% python3 -q
>>> import numpy as np
>>> import numpy.linalg as la
>>> np.set_printoptions(precision=3, suppress=True, linewidth=100, sign=" ")
>>> F = np.array([[-0.1, 0.6, 1.6, 0.3], [0.9, 0.6, 0.1, 0.1], [-0.6, -0.2, 0.5, 1.2]])
>>> la.norm(F, axis=0)
array([ 1.086,  0.872,  1.679,  1.241])
>>> round(float(la.norm(F, 1)), 3), round(float(la.norm(F, np.inf)), 3)
(2.2, 2.6)
>>> la.norm(F, axis=1)
array([ 1.738,  1.091,  1.446])
>>> round(float(la.norm(F, 2)), 3)
1.938
>>> round(F[1] @ F[0], 3)
np.float64(0.46)
>>> la.norm(F, axis=1).argmax()
np.int64(0)
>>> np.round(la.norm(F[1] - F[0]), 3)
np.float64(1.814)
>>> gram = F.T @ F
>>> np.diag(gram)
array([ 1.18,  0.76,  2.82,  1.54])
>>> la.svd(F, compute_uv=False) ** 2
array([ 3.755,  1.94 ,  0.605])
>>> print(np.round(la.eigvalsh(gram)[::-1], 3) + 0)
[ 3.755  1.94   0.605  0.   ]
>>> la.matrix_rank(gram)
np.int64(3)
>>> (F @ F.T).shape
(3, 3)
>>> np.allclose(gram, gram.T)
True
>>> t3 = np.stack([F, 4 * F, F[::-1]])
>>> la.matrix_rank(t3)
array([ 3,  3,  3])
>>> la.norm(t3, axis=(1, 2))
array([  2.51,  10.04,   2.51])
>>> def softmax(z):
...     e = np.exp(z - z.max(axis=-1, keepdims=True))
...     return e / e.sum(axis=-1, keepdims=True)
... 
>>> softmax(F[1])
array([ 0.379,  0.281,  0.17 ,  0.17 ])
>>> softmax(F[1] + 3)
array([ 0.379,  0.281,  0.17 ,  0.17 ])
>>> softmax(F).sum(axis=1)
array([ 1.,  1.,  1.])
>>> att = F @ F.T / np.sqrt(4)
>>> softmax(att).round(6).argmax(axis=1)
array([ 0,  1,  2])
>>> softmax(att)[1] @ F
array([ 0.269,  0.438,  0.671,  0.389])
>>> data = 3 * np.eye(4) + np.eye(4, k=1)
>>> print(data)
[[ 3.  1.  0.  0.]
 [ 0.  3.  1.  0.]
 [ 0.  0.  3.  1.]
 [ 0.  0.  0.  3.]]
>>> # triangular
>>> u, g = data[0], data[2]
>>> print(u @ u)
10.0
>>> u @ g
np.float64(0.0)
>>> pr = (u @ g) / (u @ u) * u
>>> round(float(la.norm(u + g) ** 2 + la.norm(u - g) ** 2), 3)
40.0
>>> np.outer(u, g)
array([[ 0.,  0.,  9.,  3.],
       [ 0.,  0.,  3.,  1.],
       [ 0.,  0.,  0.,  0.],
       [ 0.,  0.,  0.,  0.]])
>>> Y = la.inv(data)
>>> print(data @ Y)
[[ 1.  0.  0.  0.]
 [ 0.  1.  0.  0.]
 [ 0.  0.  1.  0.]
 [ 0.  0.  0.  1.]]
>>> np.round(la.slogdet(data)[0], 3)
np.float64(1.0)
>>> Y
array([[ 0.333, -0.111,  0.037, -0.012],
       [ 0.   ,  0.333, -0.111,  0.037],
       [ 0.   ,  0.   ,  0.333, -0.111],
       [ 0.   ,  0.   ,  0.   ,  0.333]])
>>> print(data @ data)
[[ 9.  6.  1.  0.]
 [ 0.  9.  6.  1.]
 [ 0.  0.  9.  6.]
 [ 0.  0.  0.  9.]]
>>> print([int(la.matrix_rank(la.matrix_power(data, p))) for p in range(1, 5)])
[4, 4, 4, 4]
>>> rng = np.random.default_rng(19)
>>> z = rng.permutation(4)
>>> z
array([ 3,  1,  0,  2])
>>> Y = data[z][:, z]
>>> np.diag(Y)
array([ 3.,  3.,  3.,  3.])
>>> np.round(la.det(Y), 3), round(la.det(data[z]), 3)
(np.float64(81.0), np.float64(81.0))
>>> Y = data[0, 0] * data[1:] - np.outer(data[1:, 0], data[0])
>>> Y
array([[ 0.,  9.,  3.,  0.],
       [ 0.,  0.,  9.,  3.],
       [ 0.,  0.,  0.,  9.]])
>>> la.matrix_rank(Y), la.matrix_rank(data)
(np.int64(3), np.int64(4))
>>> arr = np.abs(np.array([[-1, -2, 0, -2], [1, 2, -2, 1], [0, -1, 0, -2], [1, -2, 2, -2]])) + np.eye(4)
>>> arr = arr / arr.sum(axis=1, keepdims=True)
>>> arr
array([[ 0.333,  0.333,  0.   ,  0.333],
       [ 0.143,  0.429,  0.286,  0.143],
       [ 0.   ,  0.25 ,  0.25 ,  0.5  ],
       [ 0.125,  0.25 ,  0.25 ,  0.375]])
>>> # row-stochastic, so 1 is an eigenvalue
>>> x0 = np.array([9, 3, 8, 3])
>>> y = arr @ x0
>>> print(y)
[ 5.     5.286  4.25   5.   ]
>>> print(la.solve(arr.T, arr[2]))
[ 0.  0.  1.  0.]
>>> la.solve(arr, y)
array([ 9.,  3.,  8.,  3.])
>>> np.round(la.solve(arr, arr[:, 3]), 3) + 0
array([ 0.,  0.,  0.,  1.])
>>> print(la.solve(arr, -3 * y))
[-27.  -9. -24.  -9.]
>>> la.solve(arr, y + arr[:, 2])
array([ 9.,  3.,  9.,  3.])
>>> np.allclose(arr, arr.T)
False
>>> q, r_ = la.qr(arr)
>>> print(np.trace(q @ q.T))
4.0
>>> np.round(q.T @ q, 3) + 0
array([[ 1.,  0.,  0.,  0.],
       [ 0.,  1.,  0.,  0.],
       [ 0.,  0.,  1.,  0.],
       [ 0.,  0.,  0.,  1.]])
>>> J = np.loadtxt("data.csv", delimiter=",")
>>> print(J)
[[ 3.  0.  0.  0.]
 [ 0.  3.  5.  5.]
 [ 0. -2.  1. -5.]
 [ 0. -5. -1.  1.]]
>>> Y = la.inv(J)
>>> la.det(J) * Y
array([[158.,   0.,   0.,   0.],
       [ -0., -12., -30., -90.],
       [  0.,  81.,  84.,  15.],
       [ -0.,  21., -66.,  39.]])
>>> np.round(la.det(J) * la.det(Y), 3)
np.float64(1.0)
>>> np.round(la.slogdet(J)[0], 3)
np.float64(1.0)
>>> (np.abs(Y) > 1e-9).astype(int)
array([[ 1,  0,  0,  0],
       [ 0,  1,  1,  1],
       [ 0,  1,  1,  1],
       [ 0,  1,  1,  1]])
>>> print(np.round(J @ Y, 3) + 0)
[[ 1.  0.  0.  0.]
 [ 0.  1.  0.  0.]
 [ 0.  0.  1.  0.]
 [ 0.  0.  0.  1.]]
>>> la.inv(Y)
array([[ 3.,  0.,  0.,  0.],
       [ 0.,  3.,  5.,  5.],
       [-0., -2.,  1., -5.],
       [-0., -5., -1.,  1.]])
>>> feats = np.loadtxt("test7.csv", delimiter=",")
>>> feats
array([[-0.342, -0.94 ],
       [ 0.94 , -0.342]])
>>> # keeps lengths
>>> Y = feats / np.sqrt((feats ** 2).mean(axis=1, keepdims=True))
>>> la.matrix_rank(feats - feats.mean(axis=1, keepdims=True))
np.int64(1)
>>> Y[1]
array([ 1.329, -0.484])
>>> z = rng.permutation(2)
>>> Y = feats[:, z] * rng.choice([-1, 1], 2)
>>> Y
array([[-0.342,  0.94 ],
       [ 0.94 ,  0.342]])
>>> U, _, Vh = la.svd(feats.T @ Y)
>>> z
array([ 0,  1])
>>> W0 = np.load("arr.npy")
>>> print(W0)
[[-1 -1  1 -1]
 [-1 -1  1 -1]
 [ 1  1 -2  1]
 [ 1  3  0  3]]
>>> # rows 0 and 1 are equal
>>> r = la.matrix_rank(W0)
>>> r
np.int64(3)
>>> null = la.svd(W0)[2][r:].T
>>> [int(la.matrix_rank(np.delete(W0, i, axis=0))) for i in range(4)]
[3, 3, 2, 2]
>>> np.round(null[:, 0] / null[np.abs(null[:, 0]).round(6).argmax(), 0], 3) + 0
array([ 0.,  1.,  0., -1.])
>>> print(np.round(null @ null.T, 3) + 0)
[[ 0.   0.   0.   0. ]
 [ 0.   0.5  0.  -0.5]
 [ 0.   0.   0.   0. ]
 [ 0.  -0.5  0.   0.5]]
>>> null.shape
(4, 1)
>>> [int(la.matrix_rank(W0[:, :j + 1])) for j in range(4)]
[1, 2, 3, 3]
>>> [int(la.matrix_rank(W0[:i])) for i in range(1, len(W0) + 1)]
[1, 1, 2, 3]
>>> print([round(float(x), 3) for x in la.svd(W0, compute_uv=False)[:3]])
[5.391, 2.196, 0.338]
>>> la.matrix_rank(W0, rtol=0.1)
np.int64(2)
>>> t3 = np.stack([W0, 4 * W0, W0[::-1]])
>>> t3.shape
(3, 4, 4)
>>> np.einsum("bij,cij->bc", t3, t3)
array([[ 34, 136, -24],
       [136, 544, -96],
       [-24, -96,  34]])
>>> la.matrix_rank(t3.reshape(3, -1))
np.int64(2)
>>> (t3 @ W0.T).shape
(3, 4, 4)
>>> X = np.array([[0, 3, 3, -3], [2, -2, 0, 3], [8, -5, 3, 9]])
>>> # rows and columns are dependent
>>> U, sv, Vh = la.svd(X)
>>> vecs = Vh[:(sv > 1e-8).sum()]
>>> x0 = X[2] + -2 * X[1] + rng.integers(2) * np.eye(4)[1]
>>> x0
array([ 4., -1.,  3.,  3.])
>>> print(np.diag(vecs.T @ vecs))
[ 0.462  0.346  0.654  0.538]
>>> print(round(la.norm(x0 - vecs.T @ vecs @ x0), 3))
0.0
>>> la.matrix_rank(np.vstack([X, x0]))
np.int64(2)
>>> Y = J / np.sqrt((J ** 2).mean(axis=1, keepdims=True))
>>> print(la.matrix_rank(Y) == la.matrix_rank(J))
True
>>> print(J - J.mean(axis=1, keepdims=True))
[[ 2.25 -0.75 -0.75 -0.75]
 [-3.25 -0.25  1.75  1.75]
 [ 1.5  -0.5   2.5  -3.5 ]
 [ 1.25 -3.75  0.25  2.25]]
>>> Y[3]
array([ 0.   , -1.925, -0.385,  0.385])
>>> la.norm(Y, axis=1)
array([ 2.,  2.,  2.,  2.])
>>> Y = X / la.norm(X, axis=1, keepdims=True)
>>> gram = Y @ Y.T
>>> (gram - 2 * np.eye(3)).round(6).argmax(axis=1)
array([ 2,  2,  1])
>>> (np.abs(gram) > 0.9).astype(int)
array([[ 1,  0,  0],
       [ 0,  1,  1],
       [ 0,  1,  1]])
>>> r = la.matrix_rank(X)
>>> r
np.int64(2)
>>> null = la.svd(X)[2][r:].T
>>> print(la.matrix_rank(X.T @ X), la.matrix_rank(X @ X.T))
2 2
>>> null.shape
(4, 2)
>>> [int(la.matrix_rank(np.delete(X, i, axis=0))) for i in range(3)]
[2, 2, 2]
>>> np.allclose(X @ null, 0)
True
>>> np.round(X @ null, 3) + 0
array([[ 0.,  0.],
       [ 0.,  0.],
       [ 0.,  0.]])
>>> [int(la.matrix_rank(X[:, :j + 1])) for j in range(4)]
[1, 2, 2, 2]
>>> K = np.loadtxt("mat.csv", delimiter=",")
>>> K
array([[ 0.529,  0.845, -0.079, -0.016],
       [-0.661,  0.359, -0.501, -0.428],
       [ 0.22 , -0.12 ,  0.383, -0.889],
       [ 0.485, -0.378, -0.772, -0.161]])
>>> # orthonormal columns
>>> print(np.allclose(K @ K.T, K.T @ K))
True
>>> round(float(la.det(K)), 3)
-1.0
>>> la.pinv(K)
array([[ 0.529, -0.661,  0.22 ,  0.485],
       [ 0.845,  0.359, -0.12 , -0.378],
       [-0.079, -0.501,  0.383, -0.772],
       [-0.016, -0.428, -0.889, -0.161]])
>>> la.norm(K, axis=0)
array([ 1.,  1.,  1.,  1.])
>>> np.round(K @ K.T, 3) + 0
array([[ 1.,  0.,  0.,  0.],
       [ 0.,  1.,  0.,  0.],
       [ 0.,  0.,  1.,  0.],
       [ 0.,  0.,  0.,  1.]])
>>> np.round(K.T @ K, 3) + 0
array([[ 1.,  0.,  0.,  0.],
       [ 0.,  1.,  0.,  0.],
       [ 0.,  0.,  1.,  0.],
       [ 0.,  0.,  0.,  1.]])
>>> la.svd(K, compute_uv=False)
array([ 1.,  1.,  1.,  1.])
